In [1]: import numpy as np

In [2]: np.set_printoptions(precision=3, suppress=True, linewidth=200, legacy="1.25")

In [3]: C = np.array([[0, 2, 1, 0, 2], [0, 2, 0, 0, 2]])

In [4]: A = np.repeat(C, 35 // 2, axis=0)

In [5]: rng = np.random.default_rng(28)

In [6]: A = A + 0.02 * rng.normal(size=A.shape)

In [7]: A.round(3) + 0
Out[7]: 
array([[-0.024,  2.003,  0.995, -0.01 ,  2.006],
       [ 0.019,  2.   ,  0.976,  0.008,  1.991],
       [ 0.02 ,  1.993,  1.014, -0.023,  2.034],
       [-0.016,  1.989,  1.007,  0.047,  1.999],
       [ 0.004,  1.955,  1.018, -0.006,  2.014],
       [ 0.035,  1.967,  0.993,  0.024,  2.028],
       [ 0.007,  1.98 ,  0.984, -0.015,  2.004],
       [ 0.01 ,  2.004,  1.003,  0.007,  1.984],
       [ 0.001,  1.96 ,  0.983,  0.015,  2.01 ],
       [ 0.026,  1.968,  1.015, -0.021,  2.014],
       [-0.041,  1.985,  0.993, -0.034,  1.979],
       [ 0.039,  2.02 ,  1.007, -0.008,  1.99 ],
       [-0.01 ,  2.05 ,  1.01 ,  0.015,  1.992],
       [ 0.002,  2.012,  0.994,  0.004,  1.999],
       [-0.002,  1.988,  1.012,  0.001,  2.02 ],
       [ 0.008,  1.983,  1.008,  0.008,  2.023],
       [ 0.006,  2.01 ,  1.028,  0.022,  1.997],
       [ 0.033,  1.996, -0.002,  0.021,  2.001],
       [-0.031,  2.   ,  0.004,  0.031,  1.991],
       [-0.022,  2.026,  0.007,  0.021,  2.001],
       [ 0.003,  2.003,  0.001, -0.012,  2.013],
       [-0.016,  1.978, -0.003,  0.04 ,  1.946],
       [-0.022,  1.956,  0.005, -0.012,  1.965],
       [ 0.015,  1.975,  0.044,  0.01 ,  2.013],
       [-0.006,  2.017,  0.005, -0.027,  1.991],
       [-0.019,  1.993, -0.012, -0.008,  1.998],
       [-0.02 ,  2.017, -0.041, -0.02 ,  1.964],
       [ 0.011,  1.988,  0.002, -0.019,  2.006],
       [ 0.006,  2.004,  0.022,  0.02 ,  1.988],
       [-0.038,  1.972,  0.014, -0.011,  2.01 ],
       [-0.034,  2.005, -0.009, -0.008,  1.987],
       [-0.011,  2.011,  0.025,  0.008,  2.02 ],
       [ 0.014,  1.985, -0.02 ,  0.014,  2.019],
       [ 0.045,  2.011, -0.009,  0.   ,  2.023]])

In [8]: Xs = (A - A.mean(axis=0)) / A.std(axis=0)

In [9]: Xs.std(axis=0)
Out[9]: array([1., 1., 1., 1., 1.])

In [10]: b = np.linalg.lstsq(np.delete(Xs, 1, axis=1), Xs[:, 1])[0]

In [11]: round(float(1 - np.var(Xs[:, 1] - np.delete(Xs, 1, axis=1) @ b)), 3)
Out[11]: 0.033

In [12]: print(np.abs(b).argmax())
3

In [13]: r0, r1 = A[5], A[3]

In [14]: np.round(r0 @ r0, 3)
Out[14]: 8.969

In [15]: round(r0 @ r1, 3)
Out[15]: 8.965

In [16]: pr = (r0 @ r1) / (r0 @ r0) * r0

In [17]: print(pr)
[0.035 1.966 0.993 0.024 2.027]

In [18]: r1 - pr
Out[18]: array([-0.051,  0.023,  0.014,  0.023, -0.028])

In [19]: round(np.linalg.norm(r0 + r1) ** 2 + np.linalg.norm(r0 - r1) ** 2, 3)
Out[19]: 35.87
